>>> import numpy as np
>>> from numpy import linalg as LA
>>> np.set_printoptions(suppress=True, linewidth=160)
>>> data = np.loadtxt("case18.csv", delimiter=",")
>>> print(data)
[[1. 0. 2. 1. 2. 3. 2. 0. 0. 1. 3. 1. 1. 0.]
 [0. 1. 1. 2. 3. 3. 1. 2. 0. 3. 0. 2. 3. 0.]
 [2. 2. 1. 1. 0. 3. 3. 0. 2. 2. 3. 0. 0. 2.]
 [2. 1. 3. 0. 0. 2. 3. 2. 1. 2. 2. 1. 3. 2.]
 [1. 3. 2. 0. 1. 2. 3. 0. 0. 1. 3. 3. 3. 3.]
 [2. 0. 3. 0. 2. 0. 1. 0. 3. 3. 1. 3. 1. 1.]
 [0. 2. 1. 1. 2. 0. 2. 1. 2. 3. 2. 0. 0. 1.]
 [0. 0. 0. 2. 0. 0. 0. 0. 0. 3. 0. 2. 2. 0.]
 [0. 3. 3. 1. 1. 0. 3. 0. 0. 1. 1. 0. 3. 3.]
 [1. 0. 3. 0. 2. 2. 1. 0. 1. 0. 1. 3. 3. 0.]
 [1. 1. 1. 3. 0. 1. 0. 1. 3. 0. 0. 2. 1. 3.]
 [2. 0. 2. 0. 2. 2. 2. 0. 1. 0. 1. 3. 1. 2.]]
>>> x = np.array([0, 0, 6, 2, 1, 0, 3, 7, 2, 5, 6, 7, 1, 7])
>>> print(np.sign((data @ x).round(6)))
[1. 1. 1. 1. 1. 1. 1. 1. 1. 1. 1. 1.]
>>> print(data @ x)
[53. 62. 63. 89. 90. 79. 61. 35. 65. 55. 61. 64.]
>>> print(np.einsum("ij,j->i", data, x))
[53. 62. 63. 89. 90. 79. 61. 35. 65. 55. 61. 64.]
>>> x @ data
Traceback (most recent call last):
  File "<python-input-9>", line 1, in <module>
    x @ data
    ~~^~~~~~
ValueError: matmul: Input operand 1 has a mismatch in its core dimension 0, with gufunc signature (n?,k),(k,m?)->(n?,m?) (size 12 is different from 14)
>>> print((data * x).sum(axis=1))
[53. 62. 63. 89. 90. 79. 61. 35. 65. 55. 61. 64.]
